$ python -q
>>> import numpy as np
>>> from numpy import linalg as LA
>>> np.set_printoptions(suppress=True, linewidth=160)
>>> rnd = lambda a: np.round(a, 2) + 0
>>> data = 0.9 ** np.abs(np.subtract.outer(np.arange(5), np.arange(5)))
>>> rnd(data)
array([[1.  , 0.9 , 0.81, 0.73, 0.66],
       [0.9 , 1.  , 0.9 , 0.81, 0.73],
       [0.81, 0.9 , 1.  , 0.9 , 0.81],
       [0.73, 0.81, 0.9 , 1.  , 0.9 ],
       [0.66, 0.73, 0.81, 0.9 , 1.  ]])
>>> # symmetric
>>> ev, evecs = LA.eigh(data)
>>> np.unique(ev.round(6) + 0, return_counts=True)[1]
array([1, 1, 1, 1, 1])
>>> rnd(LA.eigvalsh(data + 4 * np.eye(5)))
array([4.06, 4.08, 4.15, 4.45, 8.26])
>>> rnd(LA.svd(data, compute_uv=False))
array([4.26, 0.45, 0.15, 0.08, 0.06])
>>> vec = np.ones(5)
>>> for _ in range(3):
...     vec = data @ vec
...     vec /= LA.norm(vec)
...     print(round(vec @ data @ vec, 2))
... 
4.26
4.26
4.26
>>> rnd(vec)
array([0.43, 0.46, 0.46, 0.46, 0.43])
>>> rnd(LA.eigvalsh(data)[-1])
np.float64(4.26)
>>> L = LA.cholesky(data)
>>> LA.eigvalsh(data).min() > 0
np.True_
>>> rnd(L @ L.T)
array([[1.  , 0.9 , 0.81, 0.73, 0.66],
       [0.9 , 1.  , 0.9 , 0.81, 0.73],
       [0.81, 0.9 , 1.  , 0.9 , 0.81],
       [0.73, 0.81, 0.9 , 1.  , 0.9 ],
       [0.66, 0.73, 0.81, 0.9 , 1.  ]])
>>> rnd(data / np.sqrt(np.outer(np.diag(data), np.diag(data))))
array([[1.  , 0.9 , 0.81, 0.73, 0.66],
       [0.9 , 1.  , 0.9 , 0.81, 0.73],
       [0.81, 0.9 , 1.  , 0.9 , 0.81],
       [0.73, 0.81, 0.9 , 1.  , 0.9 ],
       [0.66, 0.73, 0.81, 0.9 , 1.  ]])
>>> rnd(np.diag(L) ** 2)
array([1.  , 0.19, 0.19, 0.19, 0.19])
>>> rnd(np.prod(np.diag(L)) ** 2), rnd(LA.det(data))
(np.float64(0.0), np.float64(0.0))
>>> E = np.array([[0, -1, 2], [-1, 3, 1], [1, 0, 3]])
>>> E
array([[ 0, -1,  2],
       [-1,  3,  1],
       [ 1,  0,  3]])
>>> rnd(LA.norm(E, axis=1))
array([2.24, 3.32, 3.16])
>>> rnd(LA.norm(E, 1)), rnd(LA.norm(E, np.inf))
(np.float64(6.0), np.float64(5.0))
>>> rnd(LA.norm(E, "nuc"))
np.float64(7.9)
>>> rnd(LA.norm(E, 2))
np.float64(3.79)
>>> rnd(LA.eigvals(E))
array([-0.85+0.j  ,  3.42+0.28j,  3.42-0.28j])
>>> rnd(LA.det(E.T))
np.float64(-10.0)
>>> f, g = data[0], data[4]
>>> rnd(f @ f)
np.float64(3.43)
>>> p = (f @ g) / (f @ f) * f
>>> LA.matrix_rank(np.outer(f, g))
np.int64(1)
>>> rnd(np.abs(LA.eigvals(E)).max())
np.float64(3.44)
>>> rnd(LA.det(E))
np.float64(-10.0)
>>> rng = np.random.default_rng(288429)
>>> A = np.eye(5, dtype=int)[rng.permutation(5)]
>>> A
array([[0, 0, 0, 1, 0],
       [1, 0, 0, 0, 0],
       [0, 1, 0, 0, 0],
       [0, 0, 0, 0, 1],
       [0, 0, 1, 0, 0]])
>>> # row-stochastic, so 1 is an eigenvalue
>>> Q, evecs = LA.qr(A[:, :2])[0], LA.qr(A[:, 2:])[0]
>>> sig = LA.svd(Q.T @ evecs, compute_uv=False)
>>> (sig > 0.9).sum()
np.int64(0)
>>> M = np.loadtxt("sample11.csv", delimiter=",")
>>> M
array([[ 0.,  7., -1.,  4.,  5.],
       [ 7.,  0.,  7., -1.,  4.],
       [-1.,  7.,  0.,  7., -1.],
       [ 4., -1.,  7.,  0.,  7.],
       [ 5.,  4., -1.,  7.,  0.]])
>>> rnd(LA.eigvalsh(M).min())
np.float64(-14.84)
>>> idx = rng.permutation(5)
>>> idx
array([3, 4, 1, 2, 0])
>>> other = M[idx][:, idx]
>>> rnd(LA.det(other)), rnd(LA.det(M[idx]))
(np.float64(11144.0), np.float64(11144.0))
>>> np.diag(other)
array([0., 0., 0., 0., 0.])
>>> np.trace(other)
np.float64(0.0)
>>> other
array([[ 0.,  7., -1.,  7.,  4.],
       [ 7.,  0.,  4., -1.,  5.],
       [-1.,  4.,  0.,  7.,  7.],
       [ 7., -1.,  7.,  0., -1.],
       [ 4.,  5.,  7., -1.,  0.]])
>>> rnd(LA.det(data[::-1]))
np.float64(0.0)
>>> rnd(LA.det(data.T))
np.float64(0.0)
>>> rnd(LA.det(2 * data)), rnd(LA.det(data))
(np.float64(0.04), np.float64(0.0))
>>> rnd(np.kron(np.eye(2, dtype=int), data))
array([[1.  , 0.9 , 0.81, 0.73, 0.66, 0.  , 0.  , 0.  , 0.  , 0.  ],
       [0.9 , 1.  , 0.9 , 0.81, 0.73, 0.  , 0.  , 0.  , 0.  , 0.  ],
       [0.81, 0.9 , 1.  , 0.9 , 0.81, 0.  , 0.  , 0.  , 0.  , 0.  ],
       [0.73, 0.81, 0.9 , 1.  , 0.9 , 0.  , 0.  , 0.  , 0.  , 0.  ],
       [0.66, 0.73, 0.81, 0.9 , 1.  , 0.  , 0.  , 0.  , 0.  , 0.  ],
       [0.  , 0.  , 0.  , 0.  , 0.  , 1.  , 0.9 , 0.81, 0.73, 0.66],
       [0.  , 0.  , 0.  , 0.  , 0.  , 0.9 , 1.  , 0.9 , 0.81, 0.73],
       [0.  , 0.  , 0.  , 0.  , 0.  , 0.81, 0.9 , 1.  , 0.9 , 0.81],
       [0.  , 0.  , 0.  , 0.  , 0.  , 0.73, 0.81, 0.9 , 1.  , 0.9 ],
       [0.  , 0.  , 0.  , 0.  , 0.  , 0.66, 0.73, 0.81, 0.9 , 1.  ]])
>>> ev, evecs = LA.eigh(M)
>>> vec = np.array([1, 1, 2, 1, 0])
>>> rnd(LA.eigvalsh(M[1:, 1:]))
array([-13.64,  -0.68,   2.64,  11.68])
>>> rnd(evecs * np.maximum(ev, 0) @ evecs.T)
array([[4.1 , 3.52, 1.44, 2.73, 3.78],
       [3.52, 4.38, 2.98, 2.46, 2.73],
       [1.44, 2.98, 4.12, 2.98, 1.44],
       [2.73, 2.46, 2.98, 4.38, 3.52],
       [3.78, 2.73, 1.44, 3.52, 4.1 ]])
>>> ev, evecs = LA.eig(M)
>>> rnd(ev)
array([ 15.35, -14.84,  -6.24,   3.49,   2.24])
>>> rnd(np.sort(LA.eigvals(M.T)))
array([-14.84,  -6.24,   2.24,   3.49,  15.35])
>>> rnd(np.sort(LA.eigvals(LA.inv(M))))
array([-0.16, -0.07,  0.07,  0.29,  0.45])
>>> rnd(np.prod(ev))
np.float64(11144.0)
>>> rnd(np.sort(LA.eigvals(M @ M)))
array([  5.03,  12.21,  38.97, 220.27, 235.52])
>>> arr = np.array([[1.2, -1.5, -1.5],
...     [-1.9, -2.3, -1.8],
...     [-0.4, 0.5, 0.1],
...     [0.6, -1.5, -0.8]])
>>> arr[3] = arr[1] + 0.3 * rng.normal(size=3)
>>> rnd(arr)
array([[ 1.2 , -1.5 , -1.5 ],
       [-1.9 , -2.3 , -1.8 ],
       [-0.4 ,  0.5 ,  0.1 ],
       [-2.4 , -2.55, -1.97]])
>>> rnd(LA.norm(arr, 1)), rnd(LA.norm(arr, np.inf))
(np.float64(6.85), np.float64(6.92))
>>> vec = np.array([0, 1, 1])
>>> rhs = arr @ vec
>>> rnd(LA.pinv(arr) @ arr)
array([[1., 0., 0.],
       [0., 1., 0.],
       [0., 0., 1.]])
>>> rnd(LA.lstsq(arr, rhs)[0])
array([0., 1., 1.])
>>> rhs = rhs + 0.1 * rng.normal(size=4)
>>> rnd(rhs)
array([-3.01, -4.18,  0.65, -4.51])
>>> c, *_ = LA.lstsq(arr, rhs)
>>> rnd(arr.T @ (rhs - arr @ c))
array([0., 0., 0.])
>>> [round(float(LA.norm(LA.solve(arr.T @ arr + lam * np.eye(3), arr.T @ rhs))), 2) for lam in (0, 1, 10, 100)]
[1.42, 1.33, 0.95, 0.28]
>>> w1 = np.array([[2, 3, 3, 0, 2], [1, 0, 3, 3, 3], [2, 2, 0, 3, 2]])
>>> c = np.array([-2, -9, 2, 5, -4])
>>> act = np.maximum(arr @ w1 + c, 0)
>>> LA.matrix_rank(act)
np.int64(2)
>>> (act > 0).mean(axis=0)
array([0.  , 0.  , 0.5 , 0.25, 0.  ])
>>> Z = np.array([[1, -2, -1], [-1, 0, 0], [-1, 0, -2], [-1, 0, 1], [0, 2, 0]])
>>> w1 @ Z
array([[-4,  0, -8],
       [-5,  4, -4],
       [-3,  0,  1]])
>>> K = np.load("arr.npy")
>>> K
array([[-1,  0,  0,  0],
       [ 1, -2,  2, -2]])
>>> # columns 1 and 3 are equal
>>> ev, evecs = LA.eigh(M)
>>> rnd(evecs.T @ M @ evecs)
array([[-14.84,   0.  ,   0.  ,   0.  ,   0.  ],
       [  0.  ,  -6.24,   0.  ,   0.  ,   0.  ],
       [  0.  ,   0.  ,   2.24,   0.  ,   0.  ],
       [  0.  ,   0.  ,   0.  ,   3.49,   0.  ],
       [  0.  ,   0.  ,   0.  ,   0.  ,  15.35]])
>>> rnd(np.abs(evecs[:, -1]))
array([0.46, 0.47, 0.37, 0.47, 0.46])
>>> rnd(LA.svd(M, compute_uv=False))
array([15.35, 14.84,  6.24,  3.49,  2.24])
>>> rnd(LA.eigvalsh(M @ M))
array([  5.03,  12.21,  38.97, 220.27, 235.52])
>>> rnd(evecs @ np.diag(ev) @ evecs.T)
array([[ 0.,  7., -1.,  4.,  5.],
       [ 7.,  0.,  7., -1.,  4.],
       [-1.,  7.,  0.,  7., -1.],
       [ 4., -1.,  7.,  0.,  7.],
       [ 5.,  4., -1.,  7.,  0.]])
>>> (ev > 1e-8).sum(), (ev < -1e-8).sum()
(np.int64(3), np.int64(2))
>>> rnd(ev)
array([-14.84,  -6.24,   2.24,   3.49,  15.35])
>>> rnd(evecs.T @ evecs)
array([[1., 0., 0., 0., 0.],
       [0., 1., 0., 0., 0.],
       [0., 0., 1., 0., 0.],
       [0., 0., 0., 1., 0.],
       [0., 0., 0., 0., 1.]])
>>> rnd(LA.eigvalsh(M + -3 * np.eye(5)))
array([-17.84,  -9.24,  -0.76,   0.49,  12.35])
>>> other = K + rng.integers(-2, 3, (2, 1)) @ rng.integers(-2, 3, (1, 4))
>>> other
array([[ 3,  0,  0,  4],
       [ 1, -2,  2, -2]])
>>> other - K
array([[4, 0, 0, 4],
       [0, 0, 0, 0]])
>>> LA.matrix_rank(other - K, tol=1e-8)
np.int64(1)
>>> mat = np.load("data.npy")
>>> rnd(mat)
array([[ 1.3 , -1.61,  2.17],
       [ 2.38, -0.48, -1.77],
       [-1.3 , -2.49, -1.07]])
>>> def softmax(z):
...     e = np.exp(z - z.max(axis=-1, keepdims=True))
...     return e / e.sum(axis=-1, keepdims=True)
... 
>>> rnd(softmax(mat).sum(axis=1))
array([1., 1., 1.])
>>> rnd(softmax(mat[2]))
array([0.39, 0.12, 0.49])
>>> att = mat @ mat.T / np.sqrt(3)
>>> rnd(softmax(att)[2] @ mat)
array([-1.26, -2.47, -1.05])
>>> softmax(att).round(6).argmax(axis=1)
array([0, 1, 2])
>>> rnd(mat @ mat.T)
array([[9., 0., 0.],
       [0., 9., 0.],
       [0., 0., 9.]])
>>> rnd(LA.pinv(mat))
array([[ 0.14,  0.26, -0.14],
       [-0.18, -0.05, -0.28],
       [ 0.24, -0.2 , -0.12]])
>>> rnd(mat[:, 2] @ mat[:, 1])
np.float64(0.0)
>>> vec = np.array([0, -3, 0])
>>> rhs = mat @ vec
>>> rnd(rhs)
array([4.83, 1.43, 7.46])
>>> rnd(LA.solve(mat, -2 * rhs))
array([0., 6., 0.])
>>> rnd(LA.solve(mat, mat[:, 2]))
array([0., 0., 1.])
>>> rnd(LA.solve(mat, rhs))
array([ 0., -3.,  0.])
>>> rnd(LA.solve(mat, rhs + mat[:, 1]))
array([ 0., -2.,  0.])
